$ python -q
>>> import numpy as np
>>> np.set_printoptions(precision=2, suppress=True, linewidth=200, floatmode="fixed")
>>> E = np.load("x.npy")
>>> E
array([[3, 3, 3],
       [3, 6, 6],
       [3, 6, 9]])
>>> # symmetric
>>> evals, vecs = np.linalg.eig(E)
>>> np.sort(np.linalg.eigvals(E @ E))
array([  0.85,   3.72, 229.42])
>>> evals
array([15.15,  1.93,  0.92])
>>> np.sort(np.linalg.eigvals(np.linalg.inv(E)))
array([0.07, 0.52, 1.08])
>>> np.sort(np.linalg.eigvals(E.T))
array([ 0.92,  1.93, 15.15])
>>> evals, vecs = np.linalg.eigh(E)
>>> evals
array([ 0.92,  1.93, 15.15])
>>> np.abs(vecs[:, -1])
array([0.33, 0.59, 0.74])
>>> np.linalg.svd(E, compute_uv=False)
array([15.15,  1.93,  0.92])
>>> np.round(evals.sum(), 2), np.trace(E)
(np.float64(18.0), np.int64(18))
>>> np.unique(evals.round(6) + 0, return_counts=True)[1]
array([1, 1, 1])
>>> (evals > 1e-8).sum(), (evals < -1e-8).sum()
(np.int64(3), np.int64(0))
>>> hat = np.triu(np.array([[2, 0, 1], [2, 0, 3], [2, 0, 3]]), 1) + np.eye(3)
>>> out = hat @ E @ np.linalg.inv(hat)
>>> hat @ E - E @ hat
array([[  3.00,   6.00,  -3.00],
       [  9.00,  18.00,   6.00],
       [  0.00,   0.00, -21.00]])
>>> np.trace(out), np.trace(E)
(np.float64(18.0), np.int64(18))
>>> round(float(np.linalg.det(out)), 2)
27.0
>>> np.linalg.matrix_rank(out)
np.int64(3)
>>> np.poly(out)
array([  1.00, -18.00,  45.00, -27.00])
>>> rng = np.random.default_rng(202995)
>>> z = rng.permutation(3)
>>> z
array([0, 2, 1])
>>> out = E[z][:, z]
>>> out
array([[3, 3, 3],
       [3, 9, 6],
       [3, 6, 6]])
>>> np.trace(out)
np.int64(18)
>>> np.diag(out)
array([3, 9, 6])
>>> mat = np.loadtxt("data.csv", delimiter=",")
>>> mat
array([[1.00, 0.20, 0.04, 0.01],
       [0.20, 1.00, 0.20, 0.04],
       [0.04, 0.20, 1.00, 0.20],
       [0.01, 0.04, 0.20, 1.00]])
>>> r0 = np.array([1, 5, 1])
>>> out = E + np.outer(r0, np.eye(3)[0])
>>> np.linalg.matrix_rank(out - E)
np.int64(1)
>>> round(float(np.linalg.det(out) / np.linalg.det(E)), 2), round(1 + np.linalg.solve(E, r0)[0], 2)
(0.0, np.float64(0.0))
>>> evals, vecs = np.linalg.eig(mat)
>>> np.sort(np.linalg.eigvals(mat @ mat))
array([0.50, 0.72, 1.17, 1.86])
>>> np.round(mat @ vecs[:, 0] - evals[0] * vecs[:, 0], 2) + 0
array([0.00, 0.00, 0.00, 0.00])
>>> np.sort(np.linalg.eigvals(np.linalg.inv(mat)))
array([0.73, 0.93, 1.18, 1.41])
>>> round(np.prod(evals), 2)
np.float64(0.88)
>>> out = np.linalg.inv(E)
>>> round(float(np.linalg.slogdet(E)[0]), 2)
1.0
>>> round(np.linalg.cond(E), 2)
np.float64(16.39)
>>> np.round(E @ out, 2) + 0
array([[1.00, 0.00, 0.00],
       [0.00, 1.00, 0.00],
       [0.00, 0.00, 1.00]])
>>> out.round(2) + 0
array([[ 0.67, -0.33,  0.00],
       [-0.33,  0.67, -0.33],
       [ 0.00, -0.33,  0.33]])
>>> (np.abs(out) > 1e-9).astype(int)
array([[1, 1, 0],
       [1, 1, 1],
       [0, 1, 1]])
>>> K = np.load("mat.npy")
>>> K
array([[  0.90,   7.68,  17.01],
       [ -3.90,   5.22,  11.06],
       [ -4.71,  -8.25,  -7.47],
       [  4.10, -14.13,   2.32],
       [  1.84,  -8.93, -40.98],
       [ -0.70,  -8.13,  -3.07],
       [  0.05,   2.51,   7.12],
       [  0.84,  -0.81,  12.84],
       [  1.36,   8.29,  -3.93],
       [ -2.22,  -0.29, -15.61],
       [  1.09,  -2.71,  -8.53],
       [  6.20,   0.96,   0.93],
       [ -5.25,  -2.49, -13.40],
       [  3.14,   1.22,  -2.69],
       [  3.39,   0.52,   0.69],
       [ -0.34,   0.42,   7.03],
       [ -2.08,  -0.72,  -8.06],
       [  1.30,  -3.29,  -6.43],
       [ -3.91,   0.82,   3.02],
       [  2.54,  11.22,   3.49],
       [  0.23,  -5.39, -10.87],
       [  0.67,   0.37,   6.97],
       [  1.12,   7.91,  13.67],
       [ -2.85,   8.47,  -1.36],
       [ -2.79,   2.42, -14.17],
       [ -1.83,   7.77,  -3.54]])
>>> W2 = K[[0, 23]].astype(float)
>>> for _ in range(7):
...     z = np.linalg.norm(K[:, None] - W2, axis=-1).argmin(axis=1)
...     W2 = np.array([K[z == j].mean(axis=0) for j in range(2)])
... 
>>> z
array([0, 0, 1, 1, 1, 1, 0, 0, 0, 1, 1, 0, 1, 0, 0, 0, 1, 1, 0, 0, 1, 0, 0, 0, 1, 0])
>>> W2
array([[  0.49,   4.17,   4.82],
       [ -0.84,  -4.72, -11.48]])
>>> A = np.load("test11.npy")
>>> A
array([[ 16.43,  -8.91,   3.26],
       [ -1.85, -24.74,  22.67],
       [ 17.69,  -7.47,   3.49],
       [ -1.33, -24.98,  23.09],
       [ 24.88,  16.38, -10.72],
       [ 25.66,  13.49,  -8.81],
       [ 17.11,  -6.60,  -0.30],
       [ 24.83,  13.60, -10.49],
       [ -1.42, -26.03,  21.81],
       [ -1.51, -25.99,  22.57],
       [ -2.88, -27.09,  23.37],
       [ -1.41, -26.86,  24.44],
       [ 24.35,  14.71, -10.69],
       [ 18.21,  -9.82,   0.49],
       [ 22.77,  12.26,  -8.42],
       [ 18.38,  -7.63,   2.44],
       [ 18.75,  -7.38,   1.29],
       [ -0.30, -27.75,  22.27],
       [ 18.22,  -8.96,   1.13],
       [ 23.72,  12.55,  -9.51],
       [ -2.71, -27.08,  21.05],
       [ 24.48,  14.78,  -9.51],
       [ 25.07,  14.60,  -9.51],
       [ 23.68,  14.39, -10.64],
       [ 18.74,  -7.13,   2.11]])
>>> W2 = A[[1, 0]].astype(float)
>>> for _ in range(6):
...     z = np.linalg.norm(A[:, None] - W2, axis=-1).argmin(axis=1)
...     W2 = np.array([A[z == j].mean(axis=0) for j in range(2)])
... 
>>> z
array([1, 0, 1, 0, 1, 1, 1, 1, 0, 0, 0, 0, 1, 1, 1, 1, 1, 0, 1, 1, 0, 1, 1, 1, 1])
>>> W2[1] - W2[0]
array([ 23.03,  30.01, -27.03])
>>> W2
array([[ -1.68, -26.31,  22.66],
       [ 21.35,   3.70,  -4.38]])
>>> G = np.cov(A, rowvar=False)
>>> np.argsort(-A.std(axis=0).round(6), kind="stable")
array([1, 2, 0])
>>> A.std(axis=0)
array([11.09, 16.72, 13.52])
>>> cen = (A - A.mean(axis=0)) / A.std(axis=0)
>>> cen.std(axis=0)
array([1.00, 1.00, 1.00])
>>> c = np.linalg.lstsq(np.delete(cen, 1, axis=1), cen[:, 1])[0]
>>> np.round(1 - np.var(cen[:, 1] - np.delete(cen, 1, axis=1) @ c), 2)
np.float64(0.96)
>>> out = np.array([[-1.3, 1.6, 0.7],
...     [2.0, -0.7, 1.6],
...     [0.2, -0.5, -0.4],
...     [-0.7, -0.6, -1.1]])
>>> W2 = np.array([[-0.3, -0.3, -0.5, -1.3],
...     [-1.2, -2.9, 1.0, 0.4],
...     [1.1, 1.7, 0.1, -1.7]])
>>> W0 = out @ W2
>>> W0
array([[-0.76, -3.06,  2.32,  1.14],
       [ 2.00,  4.15, -1.54, -5.60],
       [ 0.10,  0.71, -0.64,  0.22],
       [-0.28,  0.08, -0.36,  2.54]])
>>> # null space of dimension 1
>>> Uu, sv, VT = np.linalg.svd(W0)
>>> np.argmax(sv[:-1] / (sv[1:] + 1e-6)) + 1
np.int64(3)
>>> sv.round(2) + 0
array([8.35, 3.05, 0.45, 0.00])
>>> out = Uu[:, :3] @ np.diag(sv[:3]) @ VT[:3]
>>> round(float(np.abs(W0 - out).max()), 2)
0.0
>>> round(float(np.linalg.norm(W0 - out, 2)), 2), np.round(sv[3], 2)
(0.0, np.float64(0.0))
>>> np.linalg.matrix_rank(W0, rtol=0.05)
np.int64(3)
>>> out
array([[-0.76, -3.06,  2.32,  1.14],
       [ 2.00,  4.15, -1.54, -5.60],
       [ 0.10,  0.71, -0.64,  0.22],
       [-0.28,  0.08, -0.36,  2.54]])
>>> np.linalg.matrix_rank(out)
np.int64(3)
>>> round(np.linalg.norm(W0 - out) / np.linalg.norm(W0), 2)
np.float64(0.0)
>>> x0 = np.array([0, -2, 3, 1])
>>> rhs = mat @ x0
>>> c, lr = np.zeros(4), 1 / np.linalg.norm(mat, 2) ** 2
>>> for i in range(25):
...     c -= lr * mat.T @ (mat @ c - rhs)
...     if i % 5 == 0: print(i, round(np.linalg.norm(mat @ c - rhs), 2))
... 
0 1.7
5 0.29
10 0.06
15 0.01
20 0.0
>>> c.round(2) + 0
array([ 0.00, -2.00,  3.00,  1.00])
>>> round(np.linalg.cond(mat), 2)
np.float64(1.92)
>>> r = np.linalg.matrix_rank(W0)
>>> r
np.int64(3)
>>> N = np.linalg.svd(W0)[2][r:].T
>>> [int(np.linalg.matrix_rank(W0[:i])) for i in range(1, len(W0) + 1)]
[1, 2, 3, 3]
>>> N.shape
(4, 1)
>>> [int(np.linalg.matrix_rank(W0[:, :j + 1])) for j in range(4)]
[1, 2, 3, 3]
>>> [int(np.linalg.matrix_rank(np.delete(W0, i, axis=0))) for i in range(4)]
[3, 3, 3, 3]
>>> N[:, 0] / N[np.abs(N[:, 0]).round(6).argmax(), 0]
array([ 1.00, -0.56, -0.44,  0.07])
>>> Uu, sv, VT = np.linalg.svd(W0)
>>> vecs = VT[:(sv > 1e-8).sum()]
>>> x0 = W0[0] + -1 * W0[2] + rng.integers(2) * np.eye(4)[2]
>>> x0
array([-0.86, -3.77,  3.96,  0.92])
>>> np.allclose(vecs.T @ vecs @ x0, x0)
False
>>> x0 = np.array([0, 0, 1, 2])
>>> np.einsum("ij,j->i", W0, x0)
array([  4.60, -12.74,  -0.20,   4.72])
>>> np.linalg.norm(W0 @ x0) <= np.linalg.norm(W0, 2) * np.linalg.norm(x0) + 1e-9
np.True_
>>> (W0 * x0).sum(axis=1)
array([  4.60, -12.74,  -0.20,   4.72])
>>> np.sign((W0 @ x0).round(6))
array([ 1.00, -1.00, -1.00,  1.00])
>>> M = np.load("dump.npy")
>>> M.round(2) + 0
array([[-0.76, -0.54,  0.00, -0.36],
       [-0.20, -0.32,  0.16,  0.91],
       [ 0.25, -0.41, -0.87,  0.07],
       [-0.56,  0.66, -0.46,  0.19]])
>>> out = np.array([[2, 3], [-1, -1], [-1, 1], [-1, -2]])
>>> np.linalg.matrix_rank(M @ out)
np.int64(2)
>>> np.linalg.matrix_rank(np.vstack([M, out.T]))
np.int64(4)
>>> out.T @ M.T
array([[-0.63, -1.17,  1.72, -1.51],
       [-1.03, -1.96,  0.16, -3.18]])
>>> np.einsum("ij,ij->i", M, M)
array([1.00, 1.00, 1.00, 1.00])
>>> Uu, sv, VT = np.linalg.svd(M, full_matrices=False)
>>> np.allclose(Uu * sv @ VT, M)
True
>>> Uu.shape, sv.shape, VT.shape
((4, 4), (4,), (4, 4))
>>> np.round(Uu.T @ M @ VT.T, 2) + 0
array([[1.00, 0.00, 0.00, 0.00],
       [0.00, 1.00, 0.00, 0.00],
       [0.00, 0.00, 1.00, 0.00],
       [0.00, 0.00, 0.00, 1.00]])
>>> np.round(M.T @ M, 2) + 0
array([[1.00, 0.00, 0.00, 0.00],
       [0.00, 1.00, 0.00, 0.00],
       [0.00, 0.00, 1.00, 0.00],
       [0.00, 0.00, 0.00, 1.00]])
>>> np.round(M @ M.T, 2) + 0
array([[1.00, 0.00, 0.00, 0.00],
       [0.00, 1.00, 0.00, 0.00],
       [0.00, 0.00, 1.00, 0.00],
       [0.00, 0.00, 0.00, 1.00]])
>>> np.linalg.norm(M, axis=0)
array([1.00, 1.00, 1.00, 1.00])
>>> np.round(M[:, 3] @ M[:, 1], 2)
np.float64(0.0)
>>> r0 = np.array([-3, -3, 0, 0])
>>> r1 = np.array([-2, 2, 1, -3])
>>> m1 = r0[:, None] + r1[None, :]
>>> m1
array([[-5, -1, -2, -6],
       [-5, -1, -2, -6],
       [-2,  2,  1, -3],
       [-2,  2,  1, -3]])
>>> Q = M.astype(float).copy()
>>> for j in range(4):
...     Q[:, j] -= Q[:, :j] @ (Q[:, :j].T @ Q[:, j])
...     Q[:, j] /= np.linalg.norm(Q[:, j])
... 
>>> np.round(Q.T @ Q, 2) + 0
array([[1.00, 0.00, 0.00, 0.00],
       [0.00, 1.00, 0.00, 0.00],
       [0.00, 0.00, 1.00, 0.00],
       [0.00, 0.00, 0.00, 1.00]])
>>> np.round(Q.T @ M, 2) + 0
array([[1.00, 0.00, 0.00, 0.00],
       [0.00, 1.00, 0.00, 0.00],
       [0.00, 0.00, 1.00, 0.00],
       [0.00, 0.00, 0.00, 1.00]])
>>> Q.round(2) + 0
array([[-0.76, -0.54,  0.00, -0.36],
       [-0.20, -0.32,  0.16,  0.91],
       [ 0.25, -0.41, -0.87,  0.07],
       [-0.56,  0.66, -0.46,  0.19]])
>>> round(np.linalg.det(W0.T), 2)
np.float64(-0.0)
>>> np.round(np.linalg.eigvals(W0), 2) + 0
array([2.55+1.42j, 2.55-1.42j, 0.19+0.00j, 0.00+0.00j])
>>> round(np.einsum("ii->", W0), 2)
np.float64(5.29)
>>> X = np.loadtxt("sample10.csv", delimiter=",")
>>> X
array([[ 2.00,  5.00,  3.00,  5.00],
       [ 6.00, 15.00,  3.00,  9.00]])
>>> G = X.T @ X
>>> np.allclose(G, G.T)
True
>>> G
array([[ 40.00, 100.00,  24.00,  64.00],
       [100.00, 250.00,  60.00, 160.00],
       [ 24.00,  60.00,  18.00,  42.00],
       [ 64.00, 160.00,  42.00, 106.00]])
>>> np.round(np.linalg.eigvalsh(G)[::-1], 2) + 0
array([408.54,   5.46,   0.00,   0.00])
>>> np.trace(G), (X ** 2).sum()
(np.float64(414.0), np.float64(414.0))
>>> out = np.array([[2, -1, 3], [0, -2, -3]])
>>> W2 = np.kron(out, X)
>>> W2.shape
(4, 12)
>>> def softmax(z):
...     e = np.exp(z - z.max(axis=-1, keepdims=True))
...     return e / e.sum(axis=-1, keepdims=True)
... 
>>> softmax(X).sum(axis=1)
array([1.00, 1.00])
>>> np.round(softmax(X[1]), 2) + 0
array([0.00, 1.00, 0.00, 0.00])
>>> scores = X @ X.T / np.sqrt(4)
>>> softmax(scores).round(6).argmax(axis=1)
array([1, 1])
>>> softmax(scores)[1] @ X
array([ 6.00, 15.00,  3.00,  9.00])
>>> out = X / np.sqrt((X ** 2).mean(axis=1, keepdims=True))
>>> X - X.mean(axis=1, keepdims=True)
array([[-1.75,  1.25, -0.75,  1.25],
       [-2.25,  6.75, -5.25,  0.75]])
>>> np.linalg.matrix_rank(X - X.mean(axis=1, keepdims=True))
np.int64(2)
>>> np.linalg.matrix_rank(out) == np.linalg.matrix_rank(X)
np.True_
